>>> import numpy as np
>>> import numpy.linalg as la
>>> np.set_printoptions(precision=1, suppress=True, linewidth=200, legacy="1.25")
>>> rng = np.random.default_rng(554)
>>> W0 = np.array([[2, -2, -1, 3, 1, -2, 3],
...     [-2, -3, -3, 3, -2, 2, -2],
...     [0, -3, 1, -3, 1, -3, 2],
...     [3, 0, 1, 2, 1, 3, 2]]) * (rng.random((4, 7)) < 0.3)
>>> W0
array([[ 0,  0, -1,  0,  0, -2,  0],
       [ 0,  0,  0,  0, -2,  0,  0],
       [ 0,  0,  0,  0,  0,  0,  0],
       [ 0,  0,  0,  2,  0,  0,  2]])
>>> rk = la.matrix_rank(W0)
>>> rk
3
>>> ns = la.svd(W0)[2][rk:].T
>>> [int(la.matrix_rank(np.delete(W0, i, axis=0))) for i in range(4)]
[2, 2, 3, 2]
>>> ns.shape
(7, 4)
>>> np.round(W0 @ ns, 1) + 0
array([[0., 0., 0., 0.],
       [0., 0., 0., 0.],
       [0., 0., 0., 0.],
       [0., 0., 0., 0.]])
>>> Uu, sigma, vt = la.svd(W0)
>>> evecs = vt[:(sigma > 1e-8).sum()]
>>> x = W0[3] + -3 * W0[2] + rng.integers(2) * np.eye(7)[4]
>>> x
array([0., 0., 0., 2., 1., 0., 2.])
>>> round(la.norm(x - evecs.T @ evecs @ x), 1)
0.0
>>> M = np.load("w.npy")
>>> M
array([[ 3,  0,  0,  0,  0,  0],
       [ 3,  0,  0,  0,  0,  0],
       [ 3,  1,  0,  0,  0,  0],
       [ 1, -2,  2, -1,  0,  0],
       [ 1, -3,  3,  2, -3,  0],
       [ 3, -3, -2,  3,  1, -3]])
>>> other = M / la.norm(M, axis=1, keepdims=True)
>>> cov = other @ other.T
>>> (cov - 2 * np.eye(6)).round(6).argmax(axis=1)
array([1, 0, 0, 4, 3, 0])
>>> np.argwhere(np.triu(np.abs(cov) > 0.95, 1))
array([[0, 1]])
>>> la.norm(other, axis=1)
array([1., 1., 1., 1., 1., 1.])
>>> cov.round(1) + 0
array([[1. , 1. , 0.9, 0.3, 0.2, 0.5],
       [1. , 1. , 0.9, 0.3, 0.2, 0.5],
       [0.9, 0.9, 1. , 0.1, 0. , 0.3],
       [0.3, 0.3, 0.1, 1. , 0.6, 0.1],
       [0.2, 0.2, 0. , 0.6, 1. , 0.2],
       [0.5, 0.5, 0.3, 0.1, 0.2, 1. ]])
>>> Uu, sigma, vt = la.svd(M)
>>> evecs = vt[:(sigma > 1e-8).sum()]
>>> x = M[0] + -2 * M[4] + rng.integers(2) * np.eye(6)[1]
>>> x
array([ 1.,  7., -6., -4.,  6.,  0.])
>>> np.diag(evecs.T @ evecs)
array([1. , 1. , 0.9, 0.7, 0.6, 0.7])
>>> np.allclose(evecs.T @ evecs @ x, x)
True
>>> round(float(la.norm(x - evecs.T @ evecs @ x)), 1)
0.0
>>> other = M[0, 0] * M[1:] - np.outer(M[1:, 0], M[0])
>>> other
array([[ 0,  0,  0,  0,  0,  0],
       [ 0,  3,  0,  0,  0,  0],
       [ 0, -6,  6, -3,  0,  0],
       [ 0, -9,  9,  6, -9,  0],
       [ 0, -9, -6,  9,  3, -9]])
>>> M[:, 0] / M[0, 0]
array([1. , 1. , 1. , 0.3, 0.3, 1. ])
>>> m1 = np.array([[1.0, 0.0, 0.0, 0.0],
...     [0.0, 1.0, 0.0, 0.0],
...     [0.5, 0.0, 0.5, 0.0],
...     [0.25, 0.0, 0.25, 0.5]])
>>> m1
array([[1. , 0. , 0. , 0. ],
       [0. , 1. , 0. , 0. ],
       [0.5, 0. , 0.5, 0. ],
       [0.2, 0. , 0.2, 0.5]])
>>> w1 = np.array([[-8, -3, 2, 9, -1, 5],
...     [4, 3, 5, 1, 0, 4],
...     [0, 1, 7, 2, -4, -4],
...     [-4, -2, -2, 0, -4, 5]])
>>> beta = np.array([0, 0, 0, 1, 1, 2])
>>> H = np.maximum(m1 @ w1 + beta, 0)
>>> (H > 0).mean(axis=0)
array([0.2, 0.2, 1. , 1. , 0.2, 1. ])
>>> H
array([[ 0. ,  0. ,  2. , 10. ,  0. ,  7. ],
       [ 4. ,  3. ,  5. ,  2. ,  1. ,  6. ],
       [ 0. ,  0. ,  4.5,  6.5,  0. ,  2.5],
       [ 0. ,  0. ,  1.2,  3.8,  0. ,  4.8]])
>>> (H > 0).astype(int)
array([[0, 0, 1, 1, 0, 1],
       [1, 1, 1, 1, 1, 1],
       [0, 0, 1, 1, 0, 1],
       [0, 0, 1, 1, 0, 1]])
>>> Z = np.array([[0, 2, 1], [0, 1, 2], [2, 1, 2], [0, 2, 0], [2, 1, 0], [0, 1, 1]])
>>> w1 @ Z
array([[  2,   5,  -5],
       [ 10,  22,  24],
       [  6,   4,  12],
       [-12, -11,  -7]])
>>> (m1 != 0).astype(int)
array([[1, 0, 0, 0],
       [0, 1, 0, 0],
       [1, 0, 1, 0],
       [1, 0, 1, 1]])
>>> (la.matrix_power((m1 != 0) + (m1.T != 0) + np.eye(4), 4) > 0).astype(int)
array([[1, 0, 1, 1],
       [0, 1, 0, 0],
       [1, 0, 1, 1],
       [1, 0, 1, 1]])
>>> round(la.det(m1), 1)
0.2
>>> np.flatnonzero(la.matrix_power((m1 != 0) + (m1.T != 0) + np.eye(4), 4)[1])
array([1])
>>> J = np.loadtxt("test15.csv", delimiter=",")
>>> J
array([[10., -5., -2., -8.],
       [-5., -4., -1.,  0.],
       [-2., -1., -6.,  4.],
       [-8.,  0.,  4.,  4.]])
>>> # equal to its transpose
>>> other = J[0, 0] * J[1:] - np.outer(J[1:, 0], J[0])
>>> other
array([[  0., -65., -20., -40.],
       [  0., -20., -64.,  24.],
       [  0., -40.,  24., -24.]])
>>> np.flatnonzero(~other.round(6).any(axis=1))
array([], dtype=int64)
>>> la.matrix_rank(other), la.matrix_rank(J)
(3, 4)
>>> ev, evecs = la.eig(J)
>>> np.sort(la.eigvals(J @ J))
array([  1.1,  39.9,  59.4, 287.6])
>>> np.sort(la.eigvals(J.T))
array([-7.7, -6.3,  1.1, 17. ])
>>> round(float(np.prod(ev)), 1)
880.0
>>> np.round(J @ evecs[:, 0] - ev[0] * evecs[:, 0], 1) + 0
array([0., 0., 0., 0.])
>>> x = np.array([-3, 1, 1, -3])
>>> y = J @ x
>>> beta, lr = np.zeros(4), 1 / la.norm(J, 2) ** 2
>>> for i in range(20):
...     beta -= lr * J.T @ (J @ beta - y)
...     if i % 5 == 0: print(i, round(la.norm(J @ beta - y), 1))
... 
0 15.3
5 7.0
10 4.4
15 3.7
>>> np.round(la.cond(J), 1)
15.9
>>> u = np.array([2, -2, 4])
>>> np.correlate(J[2], J[3], "full")
array([ -8., -12., -28.,   8.,  24.,  48., -32.])
>>> np.convolve(J[2], u)
array([ -4.,   2., -18.,  16., -32.,  16.])
>>> proj = np.triu(np.array([[-1, -1, 3, -1], [0, 1, 0, 0], [-1, 1, -1, -3], [1, -2, -3, 3]]), 1) + np.eye(4)
>>> other = proj @ J @ la.inv(proj)
>>> np.trace(other), np.trace(J)
(4.0, 4.0)
>>> la.matrix_rank(other)
4
>>> other
array([[  17.,   13.,  -74., -205.],
       [  -5.,   -9.,   14.,   37.],
       [  22.,   21.,  -84., -238.],
       [  -8.,   -8.,   28.,   80.]])
>>> np.poly(other)
array([   1.,   -4., -186., -624.,  880.])
>>> feats = np.array([[-0.1, -0.1, 0.0, 0.2, 0.3],
...     [0.6, 0.3, -0.1, 0.3, 0.9],
...     [-0.1, -1.3, 0.7, -1.3, -1.9],
...     [-0.5, -0.9, 0.3, 0.4, -1.9],
...     [0.7, -0.6, 0.0, 1.1, 0.0],
...     [2.5, -0.8, 1.3, -0.1, -2.2],
...     [-0.6, -0.1, 1.2, 1.1, -0.3],
...     [1.2, 1.9, -0.8, -0.8, 0.3],
...     [-0.2, -0.2, -1.2, 1.1, -0.6],
...     [-0.2, 0.5, 2.5, -0.5, 0.7],
...     [-0.1, 2.7, -0.2, -1.6, -1.5],
...     [0.9, 0.2, 0.1, -0.7, 0.9],
...     [-1.6, 0.1, 1.3, -1.0, 0.2],
...     [0.6, 0.5, -1.3, -2.5, -0.5]])
>>> feats[:, 1] = -3 * feats[:, 3] + 0.1 * rng.normal(size=14)
>>> feats
array([[-0.1, -0.7,  0. ,  0.2,  0.3],
       [ 0.6, -0.9, -0.1,  0.3,  0.9],
       [-0.1,  3.9,  0.7, -1.3, -1.9],
       [-0.5, -1.1,  0.3,  0.4, -1.9],
       [ 0.7, -3.3,  0. ,  1.1,  0. ],
       [ 2.5,  0.3,  1.3, -0.1, -2.2],
       [-0.6, -3.3,  1.2,  1.1, -0.3],
       [ 1.2,  2.3, -0.8, -0.8,  0.3],
       [-0.2, -3.3, -1.2,  1.1, -0.6],
       [-0.2,  1.4,  2.5, -0.5,  0.7],
       [-0.1,  5. , -0.2, -1.6, -1.5],
       [ 0.9,  2. ,  0.1, -0.7,  0.9],
       [-1.6,  3.2,  1.3, -1. ,  0.2],
       [ 0.6,  7.6, -1.3, -2.5, -0.5]])
>>> round(float(la.det(J)), 1)
880.0
>>> np.allclose(J @ J.T, J.T @ J)
True
>>> np.allclose(J, J.T)
True
>>> proj = np.triu(np.array([[-1, 1, -5, -5], [1, -4, -2, -4], [-3, -1, -2, -3], [0, 2, 1, 3]]), 1) + np.eye(4)
>>> other = proj @ m1 @ la.inv(proj)
>>> np.poly(other)
array([ 1. , -3. ,  3.3, -1.5,  0.2])
>>> proj @ m1 - m1 @ proj
array([[-3.8,  0. ,  1.2,  2.5],
       [-2. ,  0. ,  0. ,  2. ],
       [-0.8, -0.5,  1.8,  2.5],
       [ 0. , -0.2,  1.2,  2. ]])
>>> np.trace(other), np.trace(m1)
(3.0, 3.0)
>>> A = np.loadtxt("run4.csv", delimiter=",")
>>> A.round(1) + 0
array([[ 0.1,  0.1,  0.2,  0. , -0.1,  0. ,  0. , -0.1,  0. ,  0. ,  0. , -0.1],
       [ 0.1,  0.1,  0.2,  0. , -0.1,  0. ,  0. , -0.1,  0. ,  0. ,  0. , -0.1],
       [ 0.2,  0.2,  0.4,  0.1, -0.3,  0.1,  0.1, -0.3, -0.1, -0.1, -0.1, -0.2],
       [ 0. ,  0. ,  0.1,  0. ,  0. ,  0. ,  0. ,  0. ,  0. ,  0. ,  0. ,  0. ],
       [-0.1, -0.1, -0.3,  0. ,  0.2,  0. ,  0. ,  0.2,  0. ,  0. ,  0. ,  0.1],
       [ 0. ,  0. ,  0.1,  0. ,  0. ,  0. ,  0. ,  0. ,  0. ,  0. ,  0. ,  0. ],
       [ 0. ,  0. ,  0.1,  0. ,  0. ,  0. ,  0. ,  0. ,  0. ,  0. ,  0. ,  0. ],
       [-0.1, -0.1, -0.3,  0. ,  0.2,  0. ,  0. ,  0.2,  0. ,  0. ,  0. ,  0.1],
       [ 0. ,  0. , -0.1,  0. ,  0. ,  0. ,  0. ,  0. ,  0. ,  0. ,  0. ,  0. ],
       [ 0. ,  0. , -0.1,  0. ,  0. ,  0. ,  0. ,  0. ,  0. ,  0. ,  0. ,  0. ],
       [ 0. ,  0. , -0.1,  0. ,  0. ,  0. ,  0. ,  0. ,  0. ,  0. ,  0. ,  0. ],
       [-0.1, -0.1, -0.2,  0. ,  0.1,  0. ,  0. ,  0.1,  0. ,  0. ,  0. ,  0.1]])
>>> rk = la.matrix_rank(A)
>>> rk
1
>>> ns = la.svd(A)[2][rk:].T
>>> np.round(ns @ ns.T, 1) + 0
array([[ 0.9, -0.1, -0.2,  0. ,  0.1,  0. ,  0. ,  0.1,  0. ,  0. ,  0. ,  0.1],
       [-0.1,  0.9, -0.2,  0. ,  0.1,  0. ,  0. ,  0.1,  0. ,  0. ,  0. ,  0.1],
       [-0.2, -0.2,  0.6, -0.1,  0.3, -0.1, -0.1,  0.3,  0.1,  0.1,  0.1,  0.2],
       [ 0. ,  0. , -0.1,  1. ,  0. ,  0. ,  0. ,  0. ,  0. ,  0. ,  0. ,  0. ],
       [ 0.1,  0.1,  0.3,  0. ,  0.8,  0. ,  0. , -0.2,  0. ,  0. ,  0. , -0.1],
       [ 0. ,  0. , -0.1,  0. ,  0. ,  1. ,  0. ,  0. ,  0. ,  0. ,  0. ,  0. ],
       [ 0. ,  0. , -0.1,  0. ,  0. ,  0. ,  1. ,  0. ,  0. ,  0. ,  0. ,  0. ],
       [ 0.1,  0.1,  0.3,  0. , -0.2,  0. ,  0. ,  0.8,  0. ,  0. ,  0. , -0.1],
       [ 0. ,  0. ,  0.1,  0. ,  0. ,  0. ,  0. ,  0. ,  1. ,  0. ,  0. ,  0. ],
       [ 0. ,  0. ,  0.1,  0. ,  0. ,  0. ,  0. ,  0. ,  0. ,  1. ,  0. ,  0. ],
       [ 0. ,  0. ,  0.1,  0. ,  0. ,  0. ,  0. ,  0. ,  0. ,  0. ,  1. ,  0. ],
       [ 0.1,  0.1,  0.2,  0. , -0.1,  0. ,  0. , -0.1,  0. ,  0. ,  0. ,  0.9]])
>>> la.matrix_rank(A.T @ A), la.matrix_rank(A @ A.T)
(1, 1)
>>> [int(la.matrix_rank(A[:i])) for i in range(1, len(A) + 1)]
[1, 1, 1, 1, 1, 1, 1, 1, 1, 1, 1, 1]
